$ ipython --no-banner

In [1]: import numpy as np

In [2]: from numpy import linalg as LA

In [3]: np.set_printoptions(suppress=True, linewidth=200)

In [4]: F = np.load("data.npy")

In [5]: F
Out[5]: 
array([[ 2,  2,  2,  1,  1,  2,  1,  1,  0],
       [ 1,  8,  2,  1,  2,  0,  0,  2,  0],
       [ 1,  0,  3,  2,  2,  0,  0,  2,  0],
       [ 2,  2,  1, 11,  2,  2,  2,  2,  1],
       [ 1,  2,  0,  1,  2,  0,  1,  1,  2],
       [ 0,  2,  1,  2,  1, 10,  1,  1,  2],
       [ 1,  2,  2,  2,  0,  1,  1,  0,  0],
       [ 2,  1,  2,  2,  2,  1,  1,  1,  0],
       [ 0,  2,  1,  2,  2,  1,  0,  0,  0]])

In [6]: r0 = np.array([-4, 5, 3])

In [7]: np.cross(F[6, :3], F[1, :3])
Out[7]: array([-12,   0,   6])

In [8]: np.polyval(r0, F[6])
Out[8]: array([ 4, -3, -3, -3,  3,  4,  4,  3,  3])

In [9]: (F + F.T) / 2
Out[9]: 
array([[ 2. ,  1.5,  1.5,  1.5,  1. ,  1. ,  1. ,  1.5,  0. ],
       [ 1.5,  8. ,  1. ,  1.5,  2. ,  1. ,  1. ,  1.5,  1. ],
       [ 1.5,  1. ,  3. ,  1.5,  1. ,  0.5,  1. ,  2. ,  0.5],
       [ 1.5,  1.5,  1.5, 11. ,  1.5,  2. ,  2. ,  2. ,  1.5],
       [ 1. ,  2. ,  1. ,  1.5,  2. ,  0.5,  0.5,  1.5,  2. ],
       [ 1. ,  1. ,  0.5,  2. ,  0.5, 10. ,  1. ,  1. ,  1.5],
       [ 1. ,  1. ,  1. ,  2. ,  0.5,  1. ,  1. ,  0.5,  0. ],
       [ 1.5,  1.5,  2. ,  2. ,  1.5,  1. ,  0.5,  1. ,  0. ],
       [ 0. ,  1. ,  0.5,  1.5,  2. ,  1.5,  0. ,  0. ,  0. ]])

In [10]: round(np.abs(LA.eigvals(F)).max(), 1)
Out[10]: np.float64(16.1)

In [11]: np.round(LA.det(F), 1)
Out[11]: np.float64(-2512.0)

In [12]: F @ F
Out[12]: 
array([[ 14,  31,  21,  28,  18,  28,   9,  16,   7],
       [ 20,  74,  29,  30,  31,   6,   7,  27,   5],
       [ 15,  12,  17,  35,  19,   8,   9,  15,   6],
       [ 37,  58,  33, 143,  42,  51,  32,  36,  19],
       [ 11,  31,  13,  24,  17,   8,   7,  10,   5],
       [ 11,  49,  25,  55,  28, 108,  17,  22,  24],
       [ 11,  26,  17,  33,  14,  17,   7,  14,   4],
       [ 16,  25,  19,  37,  19,  20,  11,  16,   8],
       [  9,  26,  10,  30,  15,  14,   7,  13,   8]])

In [13]: LA.determinant(F)
AttributeError: module 'numpy.linalg' has no attribute 'determinant'


In [14]: np.trace(F)
Out[14]: np.int64(38)

In [15]: assert F == F.T
ValueError: The truth value of an array with more than one element is ambiguous. Use a.any() or a.all()


In [16]: np.allclose(F, F.T)
Out[16]: False
